% python3 -q
>>> import numpy as np
>>> from numpy import linalg as LA
>>> np.set_printoptions(precision=3, suppress=True, linewidth=100)
>>> rnd = lambda a: np.round(a, 3) + 0
>>> arr = np.load("m.npy")
>>> print(arr)
[[ 0.997  0.273 -0.977 -0.226]
 [-0.617  0.641 -0.254 -0.282]
 [ 0.09   0.226 -0.197 -0.01 ]
 [-0.874  0.207  0.744  0.371]
 [-0.537  0.93  -0.629 -0.11 ]
 [-0.996  0.996 -0.716 -0.821]
 [ 0.999 -0.782 -0.945 -0.119]
 [ 0.454 -0.818  0.604  0.363]
 [ 0.988  0.623 -0.987 -0.629]
 [-0.938  0.958 -0.462 -0.422]
 [-0.235 -0.988  0.985  0.753]
 [ 0.797 -0.92   0.641  0.515]
 [ 0.997 -0.963  0.139  0.8  ]
 [-0.282  0.999 -0.997 -0.915]]
>>> x0 = np.array([3, 3, 1, 2])
>>> rhs = arr @ x0
>>> print(rnd(LA.pinv(arr) @ arr))
[[1. 0. 0. 0.]
 [0. 1. 0. 0.]
 [0. 0. 1. 0.]
 [0. 0. 0. 1.]]
>>> rng = np.random.default_rng(659025)
>>> rhs = rhs + 0.02 * rng.normal(size=14)
>>> print(rnd(rhs))
[ 2.362 -0.765  0.722 -0.53   0.334 -2.383 -0.559  0.247  2.592 -1.224 -1.191  1.282  1.817 -0.655]
>>> beta, *_ = LA.lstsq(arr, rhs)
>>> print(rnd(beta))
[3.01  3.014 1.026 1.975]
>>> print(rnd(arr.T @ (rhs - arr @ beta)))
[0. 0. 0. 0.]
>>> print([round(float(LA.norm(LA.solve(arr.T @ arr + lam * np.eye(4), arr.T @ rhs))), 2) for lam in (0, 1, 10, 100)])
[4.81, 2.08, 0.66, 0.12]
>>> M2 = arr + rng.integers(-2, 3, (14, 2)) @ rng.integers(-2, 3, (2, 4))
>>> print(rnd(M2))
[[ 6.997  4.273 -4.977 -2.226]
 [-3.617 -1.359  1.746  0.718]
 [ 0.09   2.226  3.803 -1.01 ]
 [-2.874 -3.793 -3.256  2.371]
 [-0.537 -1.07  -4.629  0.89 ]
 [ 5.004  4.996 -4.716 -2.821]
 [ 2.999  1.218 -0.945 -1.119]
 [ 6.454  3.182 -3.396 -1.637]
 [ 2.988  4.623  3.013 -2.629]
 [ 3.062  4.958 -0.462 -2.422]
 [ 0.765  1.012  2.985 -0.247]
 [ 2.797  3.08   4.641 -1.485]
 [ 3.997  1.037 -1.861 -0.2  ]
 [-3.282 -1.001  1.003  0.085]]
>>> print(np.abs(M2 - arr).sum(axis=1))
[16.  8.  7. 12.  7. 16.  5. 16. 12. 10.  6. 12.  8.  8.]
>>> print(LA.matrix_rank(M2 - arr, tol=1e-8))
2
>>> print(rnd(M2 - arr))
[[ 6.  4. -4. -2.]
 [-3. -2.  2.  1.]
 [ 0.  2.  4. -1.]
 [-2. -4. -4.  2.]
 [ 0. -2. -4.  1.]
 [ 6.  4. -4. -2.]
 [ 2.  2.  0. -1.]
 [ 6.  4. -4. -2.]
 [ 2.  4.  4. -2.]
 [ 4.  4.  0. -2.]
 [ 1.  2.  2. -1.]
 [ 2.  4.  4. -2.]
 [ 3.  2. -2. -1.]
 [-3. -2.  2.  1.]]
>>> P = arr @ LA.solve(arr.T @ arr, arr.T)
>>> print(rnd(np.trace(P)))
4.0
>>> Xc = arr - arr.mean(axis=0)
>>> evecs = LA.svd(Xc)[2][:2]
>>> M2 = Xc - Xc @ evecs.T @ evecs
>>> print(rnd(np.diag(evecs.T @ evecs)))
[0.759 0.47  0.545 0.226]
>>> print(rnd(LA.norm(M2) / LA.norm(Xc)))
0.191
>>> cov = np.cov(arr, rowvar=False)
>>> print(rnd(np.corrcoef(arr[:, 2], arr[:, 1])[0, 1]))
-0.634
>>> print(rnd(np.corrcoef(arr.T)))
[[ 1.    -0.599 -0.103  0.291]
 [-0.599  1.    -0.634 -0.843]
 [-0.103 -0.634  1.     0.839]
 [ 0.291 -0.843  0.839  1.   ]]
>>> print(np.argsort(-arr.std(axis=0).round(6), kind="stable"))
[1 0 2 3]
>>> M2 = np.array([[2, -1, -2, -3, 3, -3, -2, 3, 2, 1, 3, -2],
...     [2, 0, 1, -1, -3, 0, -3, -2, -1, 2, 3, -3],
...     [3, 3, -3, 1, 1, -1, 3, 3, 0, -1, 1, 2],
...     [1, -2, 2, -3, 3, 0, 2, -1, 3, 2, 0, -1],
...     [1, 3, 1, 0, -3, -1, -3, -1, 1, -3, -1, 2],
...     [0, 1, 2, 3, -3, 2, 0, 2, 2, 2, 1, 1],
...     [-1, -3, 0, -1, -2, -2, 3, -2, 1, -3, -3, 1],
...     [-1, 1, 2, 1, 1, -2, 3, 1, -1, -1, -3, -1],
...     [2, 0, -2, 1, -1, -3, -1, 1, 1, -3, 0, 1],
...     [-2, 1, -1, -2, -1, 2, -3, -3, 0, 3, 0, -2],
...     [-3, -2, 2, 2, -2, 3, -1, -3, 2, -2, 1, -2],
...     [2, -3, 1, -3, 0, -3, 2, -1, 3, 2, -3, -2]])
>>> W0 = np.triu(M2, 1)
>>> print(W0)
[[ 0 -1 -2 -3  3 -3 -2  3  2  1  3 -2]
 [ 0  0  1 -1 -3  0 -3 -2 -1  2  3 -3]
 [ 0  0  0  1  1 -1  3  3  0 -1  1  2]
 [ 0  0  0  0  3  0  2 -1  3  2  0 -1]
 [ 0  0  0  0  0 -1 -3 -1  1 -3 -1  2]
 [ 0  0  0  0  0  0  0  2  2  2  1  1]
 [ 0  0  0  0  0  0  0 -2  1 -3 -3  1]
 [ 0  0  0  0  0  0  0  0 -1 -1 -3 -1]
 [ 0  0  0  0  0  0  0  0  0 -3  0  1]
 [ 0  0  0  0  0  0  0  0  0  0  0 -2]
 [ 0  0  0  0  0  0  0  0  0  0  0 -2]
 [ 0  0  0  0  0  0  0  0  0  0  0  0]]
>>> Uu, s, Vt = LA.svd(W0)
>>> evecs = Vt[:(s > 1e-8).sum()]
>>> x0 = W0[6] + -3 * W0[4] + rng.integers(2) * np.eye(12)[3]
>>> print(x0)
[ 0.  0.  0.  0.  0.  3.  9.  1. -2.  6.  0. -5.]
>>> print(rnd(np.diag(evecs.T @ evecs)))
[0.    0.061 0.98  0.97  1.    0.99  0.999 1.    1.    1.    1.    1.   ]
>>> print(np.allclose(W0, W0.T))
False
>>> print(rnd(np.abs(LA.eigvals(W0)).max()))
0.0
>>> print(np.allclose(W0 @ W0.T, W0.T @ W0))
False
>>> u = np.array([-2, 3, 2])
>>> print(np.convolve(W0[10], u))
[ 0  0  0  0  0  0  0  0  0  0  0  4 -6 -4]
>>> r = LA.matrix_rank(W0)
>>> print(r)
10
>>> N = LA.svd(W0)[2][r:].T
>>> print(N.shape)
(12, 2)
>>> print([int(LA.matrix_rank(W0[:i])) for i in range(1, len(W0) + 1)])
[1, 2, 3, 4, 5, 6, 7, 8, 9, 10, 10, 10]
>>> z = rng.permutation(12)
>>> print(z)
[ 9  3 10  0  5  2  6  1  4  7  8 11]
>>> M2 = W0[z][:, z]
>>> print(rnd(np.sort(np.abs(LA.eigvals(M2)))))
[0. 0. 0. 0. 0. 0. 0. 0. 0. 0. 0. 0.]
>>> feats = np.array([[4, 4, 4, 4], [4, 8, 8, 8], [4, 8, 12, 12], [4, 8, 12, 16]])
>>> # equal to its transpose
>>> ev, evecs = LA.eigh(feats)
>>> x0 = np.array([3, 2, 5, 2])
>>> print(rnd(LA.eigvalsh(feats[1:, 1:])))
[ 1.29   3.143 31.567]
>>> print(rnd(x0 @ feats @ x0 / (x0 @ x0)), rnd(ev[0]), rnd(ev[-1]))
26.476 1.132 33.163
>>> print(np.abs(feats).sum(axis=1).max(), rnd(np.abs(ev).max()))
40 33.163
>>> print(x0 @ feats @ x0)
1112
>>> print((np.sign(evecs[:, -1].round(6)) == np.sign(evecs[0, -1].round(6))).astype(int))
[1 1 1 1]
>>> ev, evecs = LA.eig(feats)
>>> print(rnd(np.sort(LA.eigvals(feats @ feats))))
[   1.282    2.904   16.    1099.814]
>>> print(rnd(np.prod(ev)))
256.0
>>> print(rnd(np.sort(LA.eigvals(W0))))
[0. 0. 0. 0. 0. 0. 0. 0. 0. 0. 0. 0.]
>>> cent = 5 * np.array([[-1.2, -0.1, 0.3, -0.6, -1.1, 0.9, -1.5, -0.1, 0.0, 1.2, 1.2],
...     [0.5, -0.4, 0.8, 0.5, 0.7, 0.8, -0.3, -0.4, -1.2, 1.4, -1.0]])
>>> z = rng.integers(0, 2, 17)
>>> E = cent[z] + rng.normal(size=(17, 11))
>>> print(rnd(E))
[[-7.     0.47   2.402 -3.076 -4.528  5.19  -7.371 -0.38  -1.098  7.921  6.23 ]
 [-5.54   0.532  1.857 -2.144 -4.956  2.592 -7.16  -0.531  0.503  5.884  4.764]
 [-6.761  2.127  0.593 -3.286 -5.818  2.208 -6.877  0.353  0.124  4.629  5.206]
 [ 1.739 -0.447  4.122  1.964  3.553  4.179 -1.59  -0.907 -6.221  7.219 -6.382]
 [ 3.262 -1.376  4.961  2.573  2.759  5.25  -1.29  -2.49  -5.178  7.841 -5.041]
 [ 2.242 -1.845  3.044  1.16   2.569  4.556 -2.017 -2.8   -7.304  7.231 -5.26 ]
 [-7.159 -0.545  2.732 -4.004 -5.769  5.245 -5.908 -0.443 -0.477  6.052  5.073]
 [-7.08   0.169  1.871 -3.74  -6.043  3.815 -7.381 -0.122  0.383  5.067  6.688]
 [-6.149 -1.819  1.197 -5.432 -5.289  4.384 -7.682 -2.305 -0.352  5.488  4.978]
 [-6.508 -0.708  2.536 -2.707 -5.947  5.046 -6.128  0.466 -0.85   5.147  5.481]
 [-5.282  0.861  2.052 -2.638 -6.792  4.131 -6.534  1.449 -1.59   7.367  5.231]
 [-5.671 -1.069  0.415 -2.79  -6.006  3.527 -8.711 -1.888  2.198  4.388  6.371]
 [ 2.344 -1.444  4.021  2.693  3.394  4.636 -1.547 -1.204 -5.367  7.635 -6.05 ]
 [ 3.291 -3.382  4.003  2.058  3.577  3.977 -1.602 -2.193 -5.141  7.907 -6.986]
 [ 2.91  -1.524  4.27   4.027  4.206  3.361 -0.457 -1.497 -4.172  8.278 -4.792]
 [ 4.019 -3.685  2.337  2.484  3.862  5.264  1.084 -2.128 -5.375  8.448 -4.848]
 [ 2.026 -5.138  3.002  3.125  3.093  3.47  -2.201 -2.986 -5.893  6.848 -4.797]]
>>> print(rnd(LA.norm(E[12] - E[9])))
19.519
>>> print(rnd(LA.norm(E, axis=0)))
[20.754  8.507 12.188 12.725 19.687 17.576 21.837  6.983 16.284 28.013 23.033]
>>> print(rnd(LA.norm(E, "nuc")))
112.191
>>> print(rnd(LA.norm(E[12], 1)), rnd(LA.norm(E[12], np.inf)))
40.336 7.635
